$ python3 -q
>>> import numpy as np
>>> np.set_printoptions(precision=1, suppress=True, linewidth=100, legacy="1.25")
>>> feats = np.loadtxt("sample12.csv", delimiter=",")
>>> feats
array([[-55.,  -5.,  -5.,   1.,  -8.],
       [ -2.,  78.,  -6.,  -7.,   4.],
       [  0.,   6.,  -7.,  -4.,  -2.],
       [ -7.,   5.,   0.,  87.,   7.],
       [ -8.,  -7.,  -7.,  -1., -11.]])
>>> f = np.array([5, 2, 3, 2, 0])
>>> M2 = feats + np.outer(f, np.eye(5)[3])
>>> np.linalg.matrix_rank(M2 - feats)
1
>>> M2
array([[-55.,  -5.,  -5.,   6.,  -8.],
       [ -2.,  78.,  -6.,  -5.,   4.],
       [  0.,   6.,  -7.,  -1.,  -2.],
       [ -7.,   5.,   0.,  89.,   7.],
       [ -8.,  -7.,  -7.,  -1., -11.]])
>>> np.linalg.matrix_rank(np.linalg.inv(M2) - np.linalg.inv(feats), tol=1e-8)
1
>>> M2 = np.array([[1, 2, 1, 1], [0, 2, 0, 0], [0, 0, 2, 2], [1, 1, 1, 2]])
>>> W0 = M2 + M2.T
>>> W0
array([[2, 2, 1, 2],
       [2, 4, 0, 1],
       [1, 0, 4, 3],
       [2, 1, 3, 4]])
>>> x0 = np.array([0, -1, -3, 0])
>>> h1 = np.maximum(W0 @ x0, 0)
>>> h1
array([0, 0, 0, 0])
>>> np.maximum(W0 @ x0, 0) - np.maximum(-W0 @ x0, 0)
array([ -5,  -4, -12, -10])
>>> np.tanh(W0 @ x0)
array([-1., -1., -1., -1.])
>>> W0 * (h1 > 1e-9)[:, None]
array([[0, 0, 0, 0],
       [0, 0, 0, 0],
       [0, 0, 0, 0],
       [0, 0, 0, 0]])
>>> M2 = W0 / np.sqrt((W0 ** 2).mean(axis=1, keepdims=True))
>>> np.linalg.matrix_rank(W0 - W0.mean(axis=1, keepdims=True))
3
>>> M2[2]
array([0.4, 0. , 1.6, 1.2])
>>> W0 - W0.mean(axis=1, keepdims=True)
array([[ 0.2,  0.2, -0.8,  0.2],
       [ 0.2,  2.2, -1.8, -0.8],
       [-1. , -2. ,  2. ,  1. ],
       [-0.5, -1.5,  0.5,  1.5]])
>>> np.linalg.norm(M2, axis=1)
array([2., 2., 2., 2.])
